% python3 -q
>>> import numpy as np
>>> np.set_printoptions(precision=2, suppress=True, linewidth=200, floatmode="fixed")
>>> E = np.loadtxt("m.csv", delimiter=",")
>>> E
array([[ 1.00,  2.00,  3.00],
       [ 0.00,  0.00,  0.00],
       [ 0.00,  0.00,  0.00],
       [-1.00,  3.00, -3.00],
       [ 1.00,  2.00,  3.00],
       [ 0.00,  0.00,  0.00],
       [ 0.00,  0.00,  0.00],
       [ 0.00,  0.00,  0.00],
       [-2.00,  3.00,  0.00],
       [ 1.00,  2.00,  3.00],
       [-1.00,  0.00,  3.00],
       [ 0.00,  5.00,  0.00],
       [ 0.00,  0.00,  0.00],
       [ 1.00,  2.00,  3.00],
       [-1.00,  3.00, -3.00],
       [ 0.00,  0.00,  0.00],
       [-1.00,  5.00,  3.00],
       [ 0.00,  0.00,  0.00],
       [ 1.00,  2.00,  3.00],
       [ 0.00,  0.00,  0.00],
       [ 0.00,  0.00,  0.00],
       [-1.00,  3.00, -3.00]])
>>> idx = E[:, 1] > np.median(E[:, 1])
>>> u = E[idx].mean(axis=0) - E[~idx].mean(axis=0)
>>> (((E - E.mean(axis=0)) @ u > 0) == idx).mean()
np.float64(1.0)
>>> idx.astype(int)
array([1, 0, 0, 1, 1, 0, 0, 0, 1, 1, 0, 1, 0, 1, 1, 0, 1, 0, 1, 0, 0, 1])
>>> ((E - E.mean(axis=0)) @ u > 0).astype(int)
array([1, 0, 0, 1, 1, 0, 0, 0, 1, 1, 0, 1, 0, 1, 1, 0, 1, 0, 1, 0, 0, 1])
>>> Xs = E - E.mean(axis=0)
>>> evecs = np.linalg.svd(Xs)[2][:2]
>>> out = Xs - Xs @ evecs.T @ evecs
>>> np.diag(evecs.T @ evecs)
array([0.08, 0.98, 0.94])
>>> out.std(axis=0)
array([0.58, 0.08, 0.15])
>>> rng = np.random.default_rng(21177)
>>> idx = rng.permutation(3)
>>> out = E[:, idx] * rng.choice([-1, 1], 3)
>>> out
array([[-3.00, -1.00, -2.00],
       [-0.00, -0.00, -0.00],
       [-0.00, -0.00, -0.00],
       [ 3.00,  1.00, -3.00],
       [-3.00, -1.00, -2.00],
       [-0.00, -0.00, -0.00],
       [-0.00, -0.00, -0.00],
       [-0.00, -0.00, -0.00],
       [-0.00,  2.00, -3.00],
       [-3.00, -1.00, -2.00],
       [-3.00,  1.00, -0.00],
       [-0.00, -0.00, -5.00],
       [-0.00, -0.00, -0.00],
       [-3.00, -1.00, -2.00],
       [ 3.00,  1.00, -3.00],
       [-0.00, -0.00, -0.00],
       [-3.00,  1.00, -5.00],
       [-0.00, -0.00, -0.00],
       [-3.00, -1.00, -2.00],
       [-0.00, -0.00, -0.00],
       [-0.00, -0.00, -0.00],
       [ 3.00,  1.00, -3.00]])
>>> Uu, _, VT = np.linalg.svd(E.T @ out)
>>> np.round(np.linalg.lstsq(E, out)[0], 2) + 0
array([[ 0.00, -1.00,  0.00],
       [ 0.00,  0.00, -1.00],
       [-1.00,  0.00,  0.00]])
>>> idx
array([2, 0, 1])
>>> C = E[[8, 6]].astype(float)
>>> for _ in range(3):
...     idx = np.linalg.norm(E[:, None] - C, axis=-1).argmin(axis=1)
...     C = np.array([E[idx == j].mean(axis=0) for j in range(2)])
... 
>>> idx
array([1, 1, 1, 0, 1, 1, 1, 1, 0, 1, 1, 0, 1, 1, 0, 1, 0, 1, 1, 1, 1, 0])
>>> np.abs(C[1] - C[0]).argmax()
np.int64(1)
>>> P = E @ np.linalg.solve(E.T @ E, E.T)
>>> np.trace(P)
np.float64(3.0)
>>> np.round(P @ E[:, 0], 2) + 0
array([ 1.00,  0.00,  0.00, -1.00,  1.00,  0.00,  0.00,  0.00, -2.00,  1.00, -1.00,  0.00,  0.00,  1.00, -1.00,  0.00, -1.00,  0.00,  1.00,  0.00,  0.00, -1.00])
>>> np.diag(P)
array([0.16, 0.00, 0.00, 0.23, 0.16, 0.00, 0.00, 0.00, 0.39, 0.16, 0.43, 0.30, 0.00, 0.16, 0.23, 0.00, 0.41, 0.00, 0.16, 0.00, 0.00, 0.23])
>>> J = np.load("sample7.npy")
>>> J
array([[-1,  0, -1,  0, -1,  0],
       [ 0,  0,  0,  0,  0,  0],
       [ 2,  3,  2,  3,  2,  3],
       [-1,  0, -1,  0, -1,  0],
       [ 0,  0,  0,  0,  0,  0],
       [ 2,  3,  2,  3,  2,  3]])
>>> # row 3 repeats row 0
>>> try:
...     np.linalg.inv(J)
... except np.linalg.LinAlgError as e:
...     print("failed:", e)
... 
failed: Singular matrix
>>> np.linalg.lstsq(J[:-1].T, J[-1])[2]
np.int32(2)
>>> Uu, s, VT = np.linalg.svd(J)
>>> evecs = VT[:(s > 1e-8).sum()]
>>> x = J[1] + -3 * J[0] + rng.integers(2) * np.eye(6)[4]
>>> x
array([3.00, 0.00, 3.00, 0.00, 4.00, 0.00])
>>> np.linalg.matrix_rank(np.vstack([J, x]))
np.int64(3)
>>> np.round(np.linalg.norm(x - evecs.T @ evecs @ x), 2)
np.float64(0.82)
>>> np.diag(evecs.T @ evecs)
array([0.33, 0.33, 0.33, 0.33, 0.33, 0.33])
>>> def softmax(z):
...     e = np.exp(z - z.max(axis=-1, keepdims=True))
...     return e / e.sum(axis=-1, keepdims=True)
... 
>>> softmax(J[3] + -3)
array([0.09, 0.24, 0.09, 0.24, 0.09, 0.24])
>>> softmax(J).sum(axis=1)
array([1.00, 1.00, 1.00, 1.00, 1.00, 1.00])
>>> np.round(softmax(10 * J[3]), 2) + 0
array([0.00, 0.33, 0.00, 0.33, 0.00, 0.33])
>>> softmax(J[3])
array([0.09, 0.24, 0.09, 0.24, 0.09, 0.24])
>>> scores = J @ J.T / np.sqrt(6)
>>> softmax(scores).round(6).argmax(axis=1)
array([0, 0, 2, 0, 0, 2])
>>> np.round(softmax(scores + np.triu(np.full(scores.shape, -np.inf), 1)), 2) + 0
array([[1.00, 0.00, 0.00, 0.00, 0.00, 0.00],
       [0.50, 0.50, 0.00, 0.00, 0.00, 0.00],
       [0.00, 0.00, 1.00, 0.00, 0.00, 0.00],
       [0.43, 0.13, 0.01, 0.43, 0.00, 0.00],
       [0.20, 0.20, 0.20, 0.20, 0.20, 0.00],
       [0.00, 0.00, 0.50, 0.00, 0.00, 0.50]])
>>> np.round(softmax(scores), 2) + 0
array([[0.38, 0.11, 0.01, 0.38, 0.11, 0.01],
       [0.17, 0.17, 0.17, 0.17, 0.17, 0.17],
       [0.00, 0.00, 0.50, 0.00, 0.00, 0.50],
       [0.38, 0.11, 0.01, 0.38, 0.11, 0.01],
       [0.17, 0.17, 0.17, 0.17, 0.17, 0.17],
       [0.00, 0.00, 0.50, 0.00, 0.00, 0.50]])
>>> Uu, s, VT = np.linalg.svd(J)
>>> s.round(2) + 0
array([8.94, 2.01, 0.00, 0.00, 0.00, 0.00])
>>> out = Uu[:, :2] @ np.diag(s[:2]) @ VT[:2]
>>> np.round(np.abs(J - out).max(), 2)
np.float64(0.0)
>>> C = np.array([[0, -2, -1, 1, 2], [1, 0, -1, -2, 0]])
>>> M = np.repeat(C, 21 // 2, axis=0)
>>> M = M + 0.05 * rng.normal(size=M.shape)
>>> M.round(2) + 0
array([[ 0.06, -2.03, -1.00,  0.90,  2.04],
       [ 0.02, -2.09, -0.92,  0.99,  2.00],
       [ 0.02, -1.93, -0.96,  1.04,  2.05],
       [ 0.02, -1.90, -0.97,  1.04,  2.00],
       [-0.05, -1.98, -0.94,  1.07,  2.02],
       [ 0.08, -1.98, -1.04,  0.91,  2.02],
       [ 0.02, -1.98, -0.95,  0.95,  1.84],
       [ 0.05, -1.99, -0.94,  1.00,  2.03],
       [-0.01, -1.99, -1.01,  0.99,  2.03],
       [-0.03, -1.97, -0.98,  0.94,  1.97],
       [ 1.02,  0.02, -0.97, -1.92, -0.07],
       [ 0.97, -0.03, -0.99, -1.97,  0.00],
       [ 0.96, -0.10, -1.07, -1.93, -0.06],
       [ 0.97,  0.04, -0.97, -2.01, -0.04],
       [ 1.13,  0.03, -0.97, -2.00, -0.03],
       [ 0.97,  0.03, -1.06, -1.99, -0.08],
       [ 1.04, -0.07, -1.03, -2.01,  0.03],
       [ 1.00, -0.01, -1.11, -2.02,  0.08],
       [ 1.02, -0.03, -1.12, -2.02,  0.01],
       [ 0.86, -0.08, -1.05, -2.07,  0.04]])
>>> Xs = M - M.mean(axis=0)
>>> Uu, s, VT = np.linalg.svd(Xs, full_matrices=False)
>>> np.round(Xs.mean(axis=0), 2) + 0
array([0.00, 0.00, 0.00, 0.00, 0.00])
>>> np.round((s ** 2).sum() ** 2 / (s ** 4).sum(), 2)
np.float64(1.0)
>>> np.abs(VT[0]).argmax()
np.int64(3)
>>> np.abs(Uu[:, 0]).argmax()
np.int64(4)
>>> np.round(s ** 2 / (s ** 2).sum(), 2) + 0
array([1.00, 0.00, 0.00, 0.00, 0.00])
>>> s
array([9.42, 0.29, 0.24, 0.20, 0.15])
>>> VT[0] * np.sign(VT[0, np.abs(VT[0]).argmax()])
array([-0.23, -0.47,  0.01,  0.71,  0.48])
>>> round(np.log10(np.linalg.cond(M)))
2
>>> np.argsort(-np.linalg.norm(M, axis=0).round(6), kind="stable")[:3]
array([3, 4, 1])
>>> np.linalg.matrix_rank(M, rtol=0.1)
np.int64(2)
>>> round(np.linalg.norm(M, 2) / np.linalg.norm(M), 2)
np.float64(0.8)
>>> np.abs(np.linalg.svd(M)[2][-1])
array([0.05, 0.17, 0.78, 0.43, 0.42])
>>> np.linalg.cond(M) > 100
np.False_
>>> idx = M[:, 3] > np.median(M[:, 3])
>>> u = M[idx].mean(axis=0) - M[~idx].mean(axis=0)
>>> ((M - M.mean(axis=0)) @ u > 0).astype(int)
array([1, 1, 1, 1, 1, 1, 1, 1, 1, 1, 0, 0, 0, 0, 0, 0, 0, 0, 0, 0])
>>> C = M[[17, 7]].astype(float)
>>> for _ in range(5):
...     idx = np.linalg.norm(M[:, None] - C, axis=-1).argmin(axis=1)
...     C = np.array([M[idx == j].mean(axis=0) for j in range(2)])
... 
>>> idx
array([1, 1, 1, 1, 1, 1, 1, 1, 1, 1, 0, 0, 0, 0, 0, 0, 0, 0, 0, 0])
>>> C
array([[ 0.99, -0.02, -1.03, -1.99, -0.01],
       [ 0.02, -1.98, -0.97,  0.98,  2.00]])
>>> out = np.c_[M[:, :4] @ np.array([[4, 4, 2, -3], [-5, -5, -5, -2], [5, 1, 4, 5], [5, 1, -5, -4]]), np.array([-6, -7, -2, -5, 2, -9, -8, 1, -1, 8, -6, 5, -6, 9, -3, -4, 8, 1, 5, -9])]
>>> out
array([[  9.90,  10.30,   1.78,  -4.71,  -6.00],
       [ 10.91,  10.61,   1.85,  -4.45,  -7.00],
       [ 10.16,   9.82,   0.66,  -5.15,  -2.00],
       [  9.90,   9.65,   0.48,  -5.25,  -5.00],
       [ 10.37,   9.85,   0.71,  -4.85,   2.00],
       [  9.57,  10.09,   1.39,  -5.07,  -9.00],
       [ 10.01,   9.98,   1.38,  -4.66,  -8.00],
       [ 10.46,  10.22,   1.30,  -4.87,   1.00],
       [  9.81,   9.89,   0.96,  -4.97,  -1.00],
       [  9.51,   9.66,   1.13,  -4.64,   8.00],
       [-10.45,   1.10,   7.67,  -0.26,  -6.00],
       [-10.76,   1.06,   7.98,   0.10,   5.00],
       [-10.65,   1.34,   7.80,  -0.29,  -6.00],
       [-11.27,   0.66,   7.91,   0.23,   9.00],
       [-10.52,   1.37,   8.23,  -0.29,  -3.00],
       [-11.49,   0.68,   7.52,  -0.28,  -4.00],
       [-10.76,   1.43,   8.33,  -0.10,   8.00],
       [-11.59,   0.90,   7.69,  -0.45,   1.00],
       [-11.46,   1.09,   7.85,  -0.48,   5.00],
       [-11.78,   0.71,   8.23,   0.59,  -9.00]])
>>> np.linalg.norm(np.linalg.qr(M)[0].T @ out, axis=0) ** 2 / ((out ** 2).sum(axis=0) + 1e-12)
array([1.00, 1.00, 1.00, 1.00, 0.22])
>>> np.round(np.linalg.lstsq(M, out[:, 0])[0], 2) + 0
array([ 4.00, -5.00,  5.00,  5.00,  0.00])
>>> np.linalg.matrix_rank(np.c_[M, out])
np.int64(6)
>>> np.linalg.matrix_rank(out)
np.int64(5)
